% ipython --no-banner

In [1]: import numpy as np

In [2]: import numpy.linalg as la

In [3]: np.set_printoptions(precision=3, suppress=True, linewidth=120)

In [4]: def tidy(a):
   ...:     return np.round(a, 3) + 0
   ...: 

In [5]: K = np.load("m.npy")

In [6]: print(K)
[[ 4.  0.  0.  0.]
 [ 0.  8.  0. -4.]
 [ 0.  0.  4.  0.]
 [ 0. -4.  0.  8.]]

In [7]: w, V = la.eig(K)

In [8]: print(K @ V[:, 0] - w[0] * V[:, 0])
[0. 0. 0. 0.]

In [9]: print(tidy(np.sort(la.eigvals(K @ K))))
[ 16.  16.  16. 144.]

In [10]: r0 = np.array([9, 6, 9])

In [11]: print(np.array([np.convolve(row, r0, "same") for row in K]))
[[ 24.  36.   0.   0.]
 [ 72.  48.  36. -24.]
 [  0.  36.  24.  36.]
 [-36. -24.  36.  48.]]

In [12]: print(np.correlate(K[1], K[0], "full"))
[  0.   0.   0.   0.  32.   0. -16.]

In [13]: print(tidy(la.det(K)))
768.0

In [14]: print(tidy(la.matrix_power(K, 2)))
[[ 16.   0.   0.   0.]
 [  0.  80.   0. -64.]
 [  0.   0.  16.   0.]
 [  0. -64.   0.  80.]]

In [15]: print(np.allclose(K @ K.T, K.T @ K))
True

In [16]: print(tidy(np.abs(la.eigvals(K)).max()))
12.0

In [17]: print((K + K.T) / 2)
[[ 4.  0.  0.  0.]
 [ 0.  8.  0. -4.]
 [ 0.  0.  4.  0.]
 [ 0. -4.  0.  8.]]

In [18]: X = np.loadtxt("block9.csv", delimiter=",")

In [19]: print(X)
[[ 2.  2. -2.]
 [ 0. -2.  2.]
 [ 2.  1. -1.]
 [ 2.  0.  0.]]

In [20]: # rank 2

In [21]: def softmax(z):
    ...:     e = np.exp(z - z.max(axis=-1, keepdims=True))
    ...:     return e / e.sum(axis=-1, keepdims=True)
    ...: 

In [22]: print(tidy(softmax(10 * X[1])))
[0. 0. 1.]

In [23]: print(tidy(softmax(X[1])))
[0.117 0.016 0.867]

In [24]: print(tidy(softmax(X).sum(axis=1)))
[1. 1. 1. 1.]

In [25]: S = X @ X.T / np.sqrt(3)

In [26]: print(tidy(softmax(S)[1] @ X))
[ 0.022 -1.977  1.977]
